In [1]: import numpy as np

In [2]: import numpy.linalg as la

In [3]: np.set_printoptions(suppress=True, linewidth=200)

In [4]: rd = lambda a: np.round(a, 3) + 0

In [5]: F = np.load("arr.npy")

In [6]: rd(F)
Out[6]: 
array([[ 6.535, -7.139, -0.833,  2.374],
       [ 7.815, -0.804, -6.023, -1.414],
       [-0.525,  7.803, -4.633, -4.167],
       [ 2.344,  6.378, -6.108, -4.064],
       [ 2.425,  6.323, -6.141, -4.053],
       [-5.103, -3.955,  6.844,  3.387],
       [ 6.657, -7.032, -1.005,  2.286],
       [-0.131, -7.562,  5.025,  4.19 ],
       [ 4.651, -8.084,  1.359,  3.342],
       [-5.841, -3.046,  6.872,  3.063],
       [-6.205, -2.535,  6.844,  2.868],
       [-7.931,  4.977,  3.407, -0.854],
       [ 1.917, -8.152,  3.693,  4.028],
       [-5.514, -3.468,  6.872,  3.217],
       [ 2.521,  6.257, -6.179, -4.04 ],
       [-0.75 , -7.289,  5.365,  4.187],
       [ 7.229, -6.395, -1.898,  1.8  ],
       [-8.178,  3.453,  4.605,  0.043],
       [-4.959,  7.997, -1.044, -3.22 ],
       [ 6.432, -7.223, -0.691,  2.445],
       [-7.712,  0.473,  6.151,  1.571],
       [ 6.144, -7.432, -0.315,  2.629],
       [-4.748, -4.343,  6.799,  3.516]])

In [7]: left, sigma, VT = la.svd(F)

In [8]: rd(sigma)
Out[8]: array([35.665, 32.062,  0.   ,  0.   ])

In [9]: other = left[:, :2] @ np.diag(sigma[:2]) @ VT[:2]

In [10]: la.matrix_rank(other)
Out[10]: np.int64(2)

In [11]: la.matrix_rank(F, rtol=0.05)
Out[11]: np.int64(2)

In [12]: E = np.load("data.npy")

In [13]: E
Out[13]: 
array([[ 1.3,  1. , -1.1, -1.6],
       [ 0.4,  1.1,  0.4,  0.2],
       [-0.3,  0.5, -0.7,  0.7]])

In [14]: other = E / np.sqrt((E ** 2).mean(axis=1, keepdims=True))

In [15]: rd(other[2])
Out[15]: array([-0.522,  0.87 , -1.219,  1.219])

In [16]: rd(la.norm(other, axis=1))
Out[16]: array([2., 2., 2.])

In [17]: rd(E - E.mean(axis=1, keepdims=True))
Out[17]: 
array([[ 1.4  ,  1.1  , -1.   , -1.5  ],
       [-0.125,  0.575, -0.125, -0.325],
       [-0.35 ,  0.45 , -0.75 ,  0.65 ]])

In [18]: la.matrix_rank(other) == la.matrix_rank(E)
Out[18]: np.True_

In [19]: def softmax(z):
    ...:     e = np.exp(z - z.max(axis=-1, keepdims=True))
    ...:     return e / e.sum(axis=-1, keepdims=True)
    ...: 

In [20]: rd(softmax(E).sum(axis=1))
Out[20]: array([1., 1., 1.])

In [21]: rd(softmax(10 * E[0]))
Out[21]: array([0.953, 0.047, 0.   , 0.   ])

In [22]: S = E @ E.T / np.sqrt(4)

In [23]: rd(softmax(S)[0] @ E)
Out[23]: array([ 1.199,  0.99 , -1.004, -1.426])

In [24]: T = np.stack([E, 3 * E, E[::-1]])

In [25]: la.matrix_rank(T)
Out[25]: array([3, 3, 3])

In [26]: T.shape
Out[26]: (3, 3, 4)

In [27]: la.matrix_rank(T.reshape(3, -1))
Out[27]: np.int64(2)

In [28]: other = np.array([[-7, -7], [-7, 7], [-5, -5], [-9, 5]])

In [29]: rd(np.einsum("ik,kj->ij", E, other))
Out[29]: 
array([[  3.8,  -4.6],
       [-14.3,   3.9],
       [ -4.2,  12.6]])

In [30]: la.matrix_rank(E @ other)
Out[30]: np.int64(2)

In [31]: rd(np.einsum("ij,ij->i", E, E))
Out[31]: array([6.46, 1.57, 1.32])

In [32]: rd(other.T @ E.T)
Out[32]: 
array([[  3.8, -14.3,  -4.2],
       [ -4.6,   3.9,  12.6]])

In [33]: la.matrix_rank(np.vstack([E, other.T]))
Out[33]: np.int64(4)

In [34]: rd(np.einsum("ik,kj->ji", E, other))
Out[34]: 
array([[  3.8, -14.3,  -4.2],
       [ -4.6,   3.9,  12.6]])

In [35]: G = E.T @ E

In [36]: rd(np.diag(G))
Out[36]: array([1.94, 2.46, 1.86, 3.09])

In [37]: rd(np.trace(G)), rd((E ** 2).sum())
Out[37]: (np.float64(9.35), np.float64(9.35))

In [38]: A = np.array([[2.0, 1.0, 0.0, -5.0, 3.0],
    ...:     [0.0, 0.0, 9.0, 2.0, 1.0],
    ...:     [1.0, 3.0, 6.0, 1.0, -3.0],
    ...:     [0.0, 0.0, 0.0, 3.0, 3.0],
    ...:     [0.0, 0.0, 0.0, 0.0, 2.0]])

In [39]: r0 = np.array([2, 0, 2, 1, 0])

In [40]: other = A + np.outer(r0, np.eye(5)[2])

In [41]: rd(la.det(other) / la.det(A)), rd(1 + la.solve(A, r0)[2])
Out[41]: (np.float64(0.926), np.float64(0.926))

In [42]: other
Out[42]: 
array([[ 2.,  1.,  2., -5.,  3.],
       [ 0.,  0.,  9.,  2.,  1.],
       [ 1.,  3.,  8.,  1., -3.],
       [ 0.,  0.,  1.,  3.,  3.],
       [ 0.,  0.,  0.,  0.,  2.]])

In [43]: la.matrix_rank(other - A)
Out[43]: np.int64(1)

In [44]: left, sigma, VT = la.svd(A, full_matrices=False)

In [45]: rd(np.cumsum(sigma ** 2) / np.sum(sigma ** 2))
Out[45]: array([0.629, 0.824, 0.972, 1.   , 1.   ])

In [46]: np.allclose(left * sigma @ VT, A)
Out[46]: True

In [47]: rd(np.sqrt((sigma ** 2).sum())), rd(la.norm(A))
Out[47]: (np.float64(14.248), np.float64(14.248))

In [48]: vec = np.array([1, 6, 9, 7, 0])

In [49]: target = A @ vec

In [50]: c, lr = np.zeros(5), 1 / la.norm(A, 2) ** 2

In [51]: for i in range(200):
    ...:     c -= lr * A.T @ (A @ c - target)
    ...:     if i % 50 == 0: print(i, round(la.norm(A @ c - target), 3))
    ...: 
0 17.121
50 1.381
100 0.274
150 0.227

In [52]: rd(la.cond(A))
Out[52]: np.float64(38.714)

In [53]: m1 = np.load("sample3.npy")

In [54]: m1
Out[54]: 
array([[-4,  5,  0,  0],
       [ 4,  4,  0,  0],
       [ 0,  0, -4,  5],
       [ 0,  0,  4,  4]])

In [55]: other = m1 / la.norm(m1, axis=1, keepdims=True)

In [56]: G = other @ other.T

In [57]: np.argwhere(np.triu(np.abs(G) > 0.95, 1))
Out[57]: array([], shape=(0, 2), dtype=int64)

In [58]: (G - 2 * np.eye(4)).round(6).argmax(axis=1)
Out[58]: array([1, 0, 3, 2])

In [59]: rd(la.norm(other, axis=1))
Out[59]: array([1., 1., 1., 1.])

In [60]: left, sigma, VT = la.svd(m1, full_matrices=False)

In [61]: rd(np.sqrt((sigma ** 2).sum())), rd(la.norm(m1))
Out[61]: (np.float64(12.083), np.float64(12.083))

In [62]: rd(VT @ VT.T)
Out[62]: 
array([[1., 0., 0., 0.],
       [0., 1., 0., 0.],
       [0., 0., 1., 0.],
       [0., 0., 0., 1.]])

In [63]: rd(sigma)
Out[63]: array([6.521, 6.521, 5.521, 5.521])

In [64]: (sigma > 1e-8).sum()
Out[64]: np.int64(4)

In [65]: rd(sigma / sigma[0])
Out[65]: array([1.   , 1.   , 0.847, 0.847])

In [66]: evals, V = la.eig(m1)

In [67]: rd(np.sort(la.eigvals(m1 @ m1)))
Out[67]: array([36., 36., 36., 36.])

In [68]: rd(np.sort(la.eigvals(m1.T)))
Out[68]: array([-6., -6.,  6.,  6.])

In [69]: rd(m1 @ V[:, 0] - evals[0] * V[:, 0])
Out[69]: array([0., 0., 0., 0.])

In [70]: rd(np.sort(la.eigvals(la.inv(m1))))
Out[70]: array([-0.167, -0.167,  0.167,  0.167])

In [71]: X = np.load("block1.npy")

In [72]: X
Out[72]: 
array([[-6, -8],
       [-8,  0]])

In [73]: evals, V = la.eigh(X)

In [74]: rd(V.T @ X @ V)
Out[74]: 
array([[-11.544,   0.   ],
       [  0.   ,   5.544]])

In [75]: rd(la.eigvalsh(X + -1 * np.eye(2)))
Out[75]: array([-12.544,   4.544])

In [76]: np.unique(evals.round(6) + 0, return_counts=True)[1]
Out[76]: array([1, 1])

In [77]: rd(la.eigvalsh(X @ X))
Out[77]: array([ 30.736, 133.264])

In [78]: np.abs(V[:, -1]).round(6).argmax()
Out[78]: np.int64(1)

In [79]: rd(V @ np.diag(evals) @ V.T)
Out[79]: 
array([[-6., -8.],
       [-8.,  0.]])

In [80]: rd(V.T @ V)
Out[80]: 
array([[1., 0.],
       [0., 1.]])

In [81]: (evals > 1e-8).sum(), (evals < -1e-8).sum()
Out[81]: (np.int64(1), np.int64(1))

In [82]: vec = np.array([-2, 1])

In [83]: target = X @ vec

In [84]: c, lr = np.zeros(2), 1 / la.norm(X, 2) ** 2

In [85]: for i in range(250):
    ...:     c -= lr * X.T @ (X @ c - target)
    ...:     if i % 50 == 0: print(i, round(la.norm(X @ c - target), 3))
    ...: 
0 8.365
50 0.0
100 0.0
150 0.0
200 0.0

In [86]: rd(la.cond(X))
Out[86]: np.float64(2.082)

In [87]: other = np.array([[0, 2, 1], [1, 0, 0]])

In [88]: X @ other
Out[88]: 
array([[ -8, -12,  -6],
       [  0, -16,  -8]])

In [89]: la.matrix_rank(np.vstack([X, other.T]))
Out[89]: np.int64(2)

In [90]: np.einsum("ij->j", X)
Out[90]: array([-14,  -8])

In [91]: np.einsum("ik,kj->ij", X, other)
Out[91]: 
array([[ -8, -12,  -6],
       [  0, -16,  -8]])

In [92]: other.T @ X.T
Out[92]: 
array([[ -8,   0],
       [-12, -16],
       [ -6,  -8]])

In [93]: la.matrix_rank(X @ other)
Out[93]: np.int64(2)
